% ipython --no-banner

In [1]: import numpy as np

In [2]: import numpy.linalg as la

In [3]: np.set_printoptions(precision=1, suppress=True, linewidth=120, legacy="1.25")

In [4]: X = np.load("dump.npy")

In [5]: X
Out[5]: 
array([[-2.9,  1. ,  2. ,  8. , -8. , -6. , -2. ,  9. , -2. ,  8. , -5. , -7. ,  0. ],
       [-5. ,  7.1, -3. ,  7. , -3. , -1. ,  8. , -6. ,  2. ,  3. , -9. ,  8. , -7. ],
       [ 9. ,  1. ,  8.1,  2. , -7. , -5. ,  4. ,  7. , -2. , -2. ,  2. ,  1. , -8. ],
       [ 1. ,  9. ,  5. ,  8.1, -3. ,  1. ,  6. , -8. , -1. ,  5. ,  3. , -1. , -3. ],
       [-8. , -8. ,  8. , -8. ,  2.1, -8. ,  8. ,  4. ,  4. , -5. ,  5. , -4. ,  8. ],
       [-7. , -9. ,  2. , -9. ,  5. ,  7.1,  8. , -1. ,  6. , -1. , -5. , -2. ,  7. ],
       [-2. ,  8. ,  8. , -9. ,  8. ,  5. , -8.9, -2. , -9. ,  0. ,  8. ,  6. ,  0. ],
       [ 0. , -7. ,  8. ,  6. , -1. , -4. , -8. , -2.9, -3. ,  7. ,  6. ,  9. ,  9. ],
       [-9. ,  9. , -5. ,  6. , -9. ,  1. , -9. ,  9. , -1.9,  2. ,  2. , -8. , -1. ],
       [-5. ,  3. , -4. , -3. , -9. ,  5. ,  0. ,  7. , -2. ,  3.1, -9. ,  6. ,  1. ],
       [-6. , -8. ,  1. , -6. , -9. , -3. , -4. , -1. ,  6. , -5. , -5.9,  6. ,  7. ],
       [ 3. ,  3. ,  0. ,  5. , -1. , -9. , -4. , -8. ,  7. ,  8. ,  9. ,  8.1,  7. ],
       [-3. ,  1. ,  2. ,  8. , -8. , -6. , -2. ,  9. , -2. ,  8. , -5. , -7. ,  0.1]])

In [6]: rng = np.random.default_rng(220796)

In [7]: lab = rng.permutation(13)

In [8]: lab
Out[8]: array([12,  1,  3,  7,  0,  6, 11,  8, 10,  5,  9,  4,  2])

In [9]: other = X[lab][:, lab]

In [10]: round(float(np.trace(other)), 1)
Out[10]: 21.3

In [11]: np.sort(np.abs(la.eigvals(other)))
Out[11]: array([ 0.1,  5.2,  7.1,  7.1, 10.2, 12.3, 17.7, 17.7, 19.8, 19.8, 19.8, 19.8, 26.2])

In [12]: np.round(np.trace(X), 1)
Out[12]: 21.3

In [13]: la.determinant(X)
AttributeError: module 'numpy.linalg' has no attribute 'determinant'


In [14]: print(np.sort(np.abs(la.eigvals(X))))
[ 0.1  5.2  7.1  7.1 10.2 12.3 17.7 17.7 19.8 19.8 19.8 19.8 26.2]

In [15]: [round(float(x), 1) for x in la.svd(X, compute_uv=False)[:3]]
Out[15]: [38.9, 33.3, 29.9]

In [16]: Q, _ = la.qr(np.array([[1.9, -0.2, -0.1, 1.0, -0.4, 0.9, -0.9, 0.3],
    ...:     [-2.5, 1.2, 0.2, 0.4, -2.8, -1.2, 0.3, -1.3],
    ...:     [-1.1, -0.1, -0.7, 1.0, 1.7, -1.3, -1.3, -0.8],
    ...:     [-1.0, 0.7, 0.7, 1.0, -0.9, 1.5, -0.2, -1.2],
    ...:     [0.9, -0.7, -1.3, 0.3, -0.6, -1.3, 0.9, -0.4],
    ...:     [1.0, 0.7, 2.3, 1.1, 1.2, -0.4, 1.2, -0.6],
    ...:     [-2.1, 0.1, 1.1, -1.1, -0.6, -1.4, -0.6, -0.3],
    ...:     [-0.9, 0.2, -0.1, -0.6, -1.9, -0.7, -0.8, 0.5]]))

In [17]: F = -3 * Q

In [18]: F.round(1) + 0
Out[18]: 
array([[ 1.3,  0.5,  0.4,  0.7,  1.5, -0.4,  1.7,  1.1],
       [-1.7,  1.3,  1.4, -0.2,  0.4,  1. , -0.2,  1.1],
       [-0.8, -0.7,  0.4,  2.3, -1. ,  0.6,  1. , -0.3],
       [-0.7,  1. ,  0.1,  1.1,  0.8, -2. , -0.8, -0.9],
       [ 0.6, -1. ,  0.7,  0.7,  1.6,  1.2, -1.5, -0.4],
       [ 0.7,  1.9, -1.4,  0.7, -0.1,  1.3, -0.2, -0.6],
       [-1.4, -0.8, -2.1,  0.1,  1.2,  0.1,  0.2,  0.8],
       [-0.6,  0. ,  0.2, -0.9,  1. ,  0.5,  1.4, -2.1]])

In [19]: W1 = np.array([[0, 3, 3, 5],
    ...:     [5, 3, 2, 1],
    ...:     [3, 0, 2, 2],
    ...:     [5, 1, 3, 0],
    ...:     [2, 5, 5, 2],
    ...:     [0, 1, 3, 3],
    ...:     [4, 5, 0, 2],
    ...:     [5, 1, 5, 4]])

In [20]: beta = np.array([0, -2, 2, -3])

In [21]: act = np.maximum(F @ W1 + beta, 0)

In [22]: (act > 0).mean(axis=0)
Out[22]: array([0.6, 0.5, 0.8, 0.5])

In [23]: Z = np.array([[1, 3], [2, 0], [1, 3], [3, 0]])

In [24]: act @ Z
Out[24]: 
array([[129.1, 131.9],
       [ 28.3,  81.9],
       [ 11. ,  32.9],
       [  5.1,  15.3],
       [ 22. ,  44.3],
       [ 24.6,  37.6],
       [  2.5,   7.6],
       [ 11.4,   0. ]])

In [25]: (act @ Z).round(6).argmax(axis=1)
Out[25]: array([1, 1, 1, 1, 1, 1, 1, 0])

In [26]: m1 = np.loadtxt("block14.csv", delimiter=",")

In [27]: m1
Out[27]: 
array([[8., 9., 1., 6.],
       [7., 0., 6., 6.],
       [2., 1., 1., 0.],
       [5., 1., 0., 5.]])

In [28]: vec = np.array([0, 7, -4, -8])

In [29]: np.einsum("ij,j->i", m1, vec)
Out[29]: array([ 11., -72.,   3., -33.])

In [30]: m1 @ np.ones(4)
Out[30]: array([24., 19.,  4., 11.])

In [31]: np.sign((m1 @ vec).round(6))
Out[31]: array([ 1., -1.,  1., -1.])

In [32]: (m1 @ vec).argmax()
Out[32]: 0

In [33]: la.norm(m1 @ vec) <= la.norm(m1, 2) * la.norm(vec) + 1e-9
Out[33]: True

In [34]: (m1 * vec).sum(axis=1)
Out[34]: array([ 11., -72.,   3., -33.])

In [35]: vec = np.array([0, 0, 0, -3])

In [36]: h = np.maximum(m1 @ vec, 0)

In [37]: np.tanh(m1 @ vec)
Out[37]: array([-1., -1.,  0., -1.])

In [38]: h
Out[38]: array([0., 0., 0., 0.])

In [39]: np.flatnonzero(h > 1e-9)
Out[39]: array([], dtype=int64)

In [40]: m1 * (h > 1e-9)[:, None]
Out[40]: 
array([[0., 0., 0., 0.],
       [0., 0., 0., 0.],
       [0., 0., 0., 0.],
       [0., 0., 0., 0.]])

In [41]: A = np.loadtxt("out15.csv", delimiter=",")

In [42]: A
Out[42]: 
array([[ 0.,  0., -1.,  2., -1.,  1., -2., -1., -2., -1.,  1.,  1.],
       [ 0.,  0., -2.,  0.,  0., -1.,  0.,  2.,  0.,  0., -2.,  1.],
       [ 1.,  2.,  0., -1.,  0.,  0.,  0., -1.,  1.,  1., -1., -2.],
       [-2.,  0.,  1.,  0.,  0.,  0., -2., -1., -1.,  1.,  2.,  1.],
       [ 1.,  0.,  0.,  0.,  0., -1.,  1.,  0., -1.,  0.,  2.,  0.],
       [-1.,  1.,  0.,  0.,  1.,  0.,  2., -1.,  2.,  1., -2.,  0.],
       [ 2.,  0.,  0.,  2., -1., -2.,  0.,  0.,  0., -1., -2.,  1.],
       [ 1., -2.,  1.,  1.,  0.,  1.,  0.,  0., -1.,  1.,  0., -1.],
       [ 2.,  0., -1.,  1.,  1., -2.,  0.,  1.,  0.,  2.,  0.,  1.],
       [ 1.,  0., -1., -1.,  0., -1.,  1., -1., -2.,  0.,  2.,  0.],
       [-1.,  2.,  1., -2., -2.,  2.,  2.,  0.,  0., -2.,  0., -1.],
       [-1., -1.,  2., -1.,  0.,  0., -1.,  1., -1.,  0.,  1.,  0.]])

In [43]: lab = rng.permutation(12)

In [44]: lab
Out[44]: array([ 4, 10, 11,  5,  3,  7,  8,  1,  9,  6,  0,  2])

In [45]: other = A[lab][:, lab]

In [46]: np.trace(other)
Out[46]: 0.0

In [47]: other
Out[47]: 
array([[ 0.,  2.,  0., -1.,  0.,  0., -1.,  0.,  0.,  1.,  1.,  0.],
       [-2.,  0., -1.,  2., -2.,  0.,  0.,  2., -2.,  2., -1.,  1.],
       [ 0.,  1.,  0.,  0., -1.,  1., -1., -1.,  0., -1., -1.,  2.],
       [ 1., -2.,  0.,  0.,  0., -1.,  2.,  1.,  1.,  2., -1.,  0.],
       [ 0.,  2.,  1.,  0.,  0., -1., -1.,  0.,  1., -2., -2.,  1.],
       [ 0.,  0., -1.,  1.,  1.,  0., -1., -2.,  1.,  0.,  1.,  1.],
       [ 1.,  0.,  1., -2.,  1.,  1.,  0.,  0.,  2.,  0.,  2., -1.],
       [ 0., -2.,  1., -1.,  0.,  2.,  0.,  0.,  0.,  0.,  0., -2.],
       [ 0.,  2.,  0., -1., -1., -1., -2.,  0.,  0.,  1.,  1., -1.],
       [-1., -2.,  1., -2.,  2.,  0.,  0.,  0., -1.,  0.,  2.,  0.],
       [-1.,  1.,  1.,  1.,  2., -1., -2.,  0., -1., -2.,  0., -1.],
       [ 0., -1., -2.,  0., -1., -1.,  1.,  2.,  1.,  0.,  1.,  0.]])

In [48]: Q, evecs = la.qr(other[:, :7])[0], la.qr(other[:, 7:])[0]

In [49]: sv = la.svd(Q.T @ evecs, compute_uv=False)

In [50]: np.round(la.norm(Q @ Q.T - evecs @ evecs.T, 2), 1)
Out[50]: 1.0

In [51]: sv
Out[51]: array([1. , 1. , 0.8, 0.5, 0.4])

In [52]: f = np.array([1, -2, 0, -2])

In [53]: M = np.array([np.roll(f, i) for i in range(4)])

In [54]: M
Out[54]: 
array([[ 1, -2,  0, -2],
       [-2,  1, -2,  0],
       [ 0, -2,  1, -2],
       [-2,  0, -2,  1]])

In [55]: # equal to its transpose

In [56]: ev, evecs = la.eigh(M)

In [57]: vec = np.array([-3, -1, -9, 3])

In [58]: (np.sign(evecs[:, -1].round(6)) == np.sign(evecs[0, -1].round(6))).astype(int)
Out[58]: array([1, 0, 1, 0])

In [59]: la.eigvalsh(M[1:, 1:])
Out[59]: array([-1.8,  1. ,  3.8])

In [60]: np.abs(M).sum(axis=1).max(), np.abs(ev).max()
Out[60]: (5, 5.0)

In [61]: la.matrix_power(M, 4)
Out[61]: 
array([[ 177, -136,  176, -136],
       [-136,  177, -136,  176],
       [ 176, -136,  177, -136],
       [-136,  176, -136,  177]])

In [62]: other = M + rng.integers(-2, 3, (4, 2)) @ rng.integers(-2, 3, (2, 4))

In [63]: other
Out[63]: 
array([[ 0,  2,  4,  0],
       [-4,  4, -4,  4],
       [-2,  2,  1,  2],
       [ 0, -5, -4, -3]])

In [64]: np.abs(other - M).sum(axis=1)
Out[64]: array([11, 11, 10, 13])

In [65]: other - M
Out[65]: 
array([[-1,  4,  4,  2],
       [-2,  3, -2,  4],
       [-2,  4,  0,  4],
       [ 2, -5, -2, -4]])

In [66]: np.round(la.svd(other - M, compute_uv=False), 1) + 0
Out[66]: array([11.5,  4.8,  0. ,  0. ])

In [67]: np.count_nonzero(M)
Out[67]: 12

In [68]: np.unravel_index(np.abs(M).argmax(), M.shape)
Out[68]: (0, 1)

In [69]: M.shape
Out[69]: (4, 4)

In [70]: M - M[0]
Out[70]: 
array([[ 0,  0,  0,  0],
       [-3,  3, -2,  2],
       [-1,  0,  1,  0],
       [-3,  2, -2,  3]])

In [71]: ev, evecs = la.eigh(M)

In [72]: print(la.svd(M, compute_uv=False))
[5. 3. 1. 1.]

In [73]: print(la.eigvalsh(M @ M))
[ 1.  1.  9. 25.]

In [74]: np.round(evecs.T @ M @ evecs, 1) + 0
Out[74]: 
array([[-3.,  0.,  0.,  0.],
       [ 0.,  1.,  0.,  0.],
       [ 0.,  0.,  1.,  0.],
       [ 0.,  0.,  0.,  5.]])

In [75]: np.round(evecs.T @ evecs, 1) + 0
Out[75]: 
array([[1., 0., 0., 0.],
       [0., 1., 0., 0.],
       [0., 0., 1., 0.],
       [0., 0., 0., 1.]])

In [76]: other = np.array([[1, 2, 0],
    ...:     [0, 2, 2],
    ...:     [1, 0, 2],
    ...:     [3, 3, 3],
    ...:     [2, 3, 3],
    ...:     [0, 2, 2],
    ...:     [0, 3, 3],
    ...:     [0, 0, 1],
    ...:     [0, 2, 2],
    ...:     [0, 2, 3],
    ...:     [3, 0, 1],
    ...:     [1, 3, 1],
    ...:     [3, 3, 1],
    ...:     [2, 0, 0]])

In [77]: Z = np.array([[2, 2, 0, 3, 1, 0], [3, 1, 2, 0, 1, 3], [0, 3, 0, 0, 3, 3]])

In [78]: arr = other @ Z + 0.1 * rng.normal(size=(14, 6))

In [79]: arr.round(1) + 0
Out[79]: 
array([[ 8. ,  3.8,  4.2,  2.9,  3.1,  6. ],
       [ 6.1,  8.3,  4. ,  0.1,  8.1, 12. ],
       [ 2.1,  7.9,  0.1,  2.9,  7.2,  5.9],
       [14.9, 18.1,  6.2,  9. , 15. , 18. ],
       [13.2, 15.9,  6.3,  6.2, 13.9, 18.1],
       [ 6. ,  7.9,  4.1,  0.1,  8. , 12. ],
       [ 9. , 12. ,  6. , -0.1, 12.2, 18. ],
       [ 0. ,  3. ,  0.1, -0.1,  3. ,  3. ],
       [ 6. ,  8.1,  3.9,  0. ,  8.2, 12.1],
       [ 6.1, 11.1,  4. ,  0. , 11.1, 14.9],
       [ 5.9,  8.9, -0.1,  8.9,  6. ,  3.2],
       [11.1,  8.1,  6. ,  2.9,  6.9, 11.9],
       [15. , 12. ,  5.8,  8.9,  9.2, 12.1],
       [ 4. ,  4. ,  0. ,  6. ,  2. ,  0.2]])

In [80]: np.round(F[:, 7] @ F[:, 6], 1)
Out[80]: -0.0

In [81]: print(la.norm(F, axis=0))
[3. 3. 3. 3. 3. 3. 3. 3.]

In [82]: np.round(F @ F.T, 1) + 0
Out[82]: 
array([[9., 0., 0., 0., 0., 0., 0., 0.],
       [0., 9., 0., 0., 0., 0., 0., 0.],
       [0., 0., 9., 0., 0., 0., 0., 0.],
       [0., 0., 0., 9., 0., 0., 0., 0.],
       [0., 0., 0., 0., 9., 0., 0., 0.],
       [0., 0., 0., 0., 0., 9., 0., 0.],
       [0., 0., 0., 0., 0., 0., 9., 0.],
       [0., 0., 0., 0., 0., 0., 0., 9.]])

In [83]: theta = np.radians(30)

In [84]: r_ = np.eye(6)

In [85]: r_[2, 2] = r_[4, 4] = np.cos(theta)

In [86]: r_[2, 4], r_[4, 2] = -np.sin(theta), np.sin(theta)

In [87]: print(r_)
[[ 1.   0.   0.   0.   0.   0. ]
 [ 0.   1.   0.   0.   0.   0. ]
 [ 0.   0.   0.9  0.  -0.5  0. ]
 [ 0.   0.   0.   1.   0.   0. ]
 [ 0.   0.   0.5  0.   0.9  0. ]
 [ 0.   0.   0.   0.   0.   1. ]]

In [88]: other = arr @ r_.T

In [89]: print(other.round(1) + 0)
[[ 8.   3.8  2.1  2.9  4.8  6. ]
 [ 6.1  8.3 -0.6  0.1  9.  12. ]
 [ 2.1  7.9 -3.5  2.9  6.3  5.9]
 [14.9 18.1 -2.1  9.  16.1 18. ]
 [13.2 15.9 -1.5  6.2 15.2 18.1]
 [ 6.   7.9 -0.5  0.1  8.9 12. ]
 [ 9.  12.  -0.8 -0.1 13.5 18. ]
 [ 0.   3.  -1.5 -0.1  2.7  3. ]
 [ 6.   8.1 -0.7  0.   9.  12.1]
 [ 6.1 11.1 -2.1  0.  11.6 14.9]
 [ 5.9  8.9 -3.1  8.9  5.2  3.2]
 [11.1  8.1  1.7  2.9  9.  11.9]
 [15.  12.   0.4  8.9 10.8 12.1]
 [ 4.   4.  -1.   6.   1.7  0.2]]
